In [1]: import numpy as np

In [2]: np.set_printoptions(precision=3, suppress=True, linewidth=140)

In [3]: tidy = lambda a: np.round(a, 3) + 0

In [4]: F = np.load("a.npy")

In [5]: F
Out[5]: 
array([[ 1.213, -1.674,  0.82 , -1.428, -1.929,  0.424],
       [ 0.505, -2.175,  0.367, -2.45 , -1.862,  0.88 ],
       [ 1.289, -1.877,  1.33 , -1.865, -2.675,  0.397],
       [ 0.832, -1.725,  1.411, -2.293, -2.382,  1.325],
       [ 1.195, -2.092,  0.994, -2.465, -2.072,  1.418],
       [ 0.742, -2.272,  1.13 , -2.511, -1.931,  0.508],
       [ 1.706, -1.966,  0.506, -1.98 , -1.621,  0.952],
       [ 1.228, -2.434,  0.593, -2.094, -1.264,  1.097],
       [ 0.947, -2.078,  0.676, -2.094, -2.549,  0.248],
       [ 1.984,  0.029, -0.852, -2.226, -0.156, -1.603],
       [ 2.211, -0.133, -1.055, -2.199,  0.062, -2.222],
       [ 1.282,  0.157, -1.174, -1.642,  0.124, -2.173],
       [ 1.906,  0.286, -1.104, -1.932, -0.356, -1.899],
       [ 1.989, -0.098, -1.213, -2.123, -0.097, -2.121],
       [ 2.377, -0.33 , -1.599, -1.893,  0.391, -1.679],
       [ 1.886, -0.248, -1.221, -2.182,  0.074, -1.803],
       [ 1.476, -0.278, -1.35 , -1.621, -0.286, -1.67 ],
       [ 1.958,  0.38 , -1.318, -2.319,  0.243, -2.274],
       [-1.214,  0.682, -0.401, -0.271, -1.603,  0.992],
       [-0.965,  1.113,  0.063,  0.311, -2.092,  0.545],
       [-0.949,  1.405,  0.035,  0.304, -1.963,  1.094],
       [-0.851,  1.066, -0.055, -0.201, -1.551,  1.377],
       [-1.492,  1.553,  0.136,  0.245, -1.931,  0.936],
       [-1.599,  0.453,  0.212,  0.03 , -1.802,  1.534],
       [-0.524,  0.959, -0.109,  0.481, -1.173,  0.666],
       [-1.108,  1.504, -0.167,  0.217, -1.709,  1.308],
       [-0.914,  1.251,  0.274,  0.224, -2.018,  0.525]])

In [6]: Xc = F - F.mean(axis=1)
---------------------------------------------------------------------------
ValueError                                Traceback (most recent call last)
Cell In[6], line 1
----> 1 Xc = F - F.mean(axis=1)

ValueError: operands could not be broadcast together with shapes (27,6) (27,) 

In [7]: Xc = F - F.mean(axis=0)

In [8]: left, sv, vt = np.linalg.svd(Xc, full_matrices=False)

In [9]: np.abs(left[:, 0]).argmax()
Out[9]: np.int64(23)

In [10]: tidy(sv ** 2 / (sv ** 2).sum())
Out[10]: array([0.579, 0.378, 0.02 , 0.011, 0.008, 0.003])

In [11]: tidy(sv)
Out[11]: array([11.341,  9.165,  2.09 ,  1.584,  1.333,  0.877])

In [12]: tidy(vt[0] * np.sign(vt[0, np.abs(vt[0]).argmax()]))
Out[12]: array([ 0.561, -0.205, -0.237, -0.398,  0.343, -0.557])

In [13]: tidy(Xc.mean(axis=0))
Out[13]: array([0., 0., 0., 0., 0., 0.])

In [14]: (np.sign(left[:, 0]) == np.sign(left[0, 0])).astype(int)
Out[14]: array([1, 1, 1, 1, 1, 0, 0, 0, 0, 0, 0, 0, 0, 0, 0, 0, 0, 0, 1, 1, 1, 1, 1, 1, 1, 1, 1])
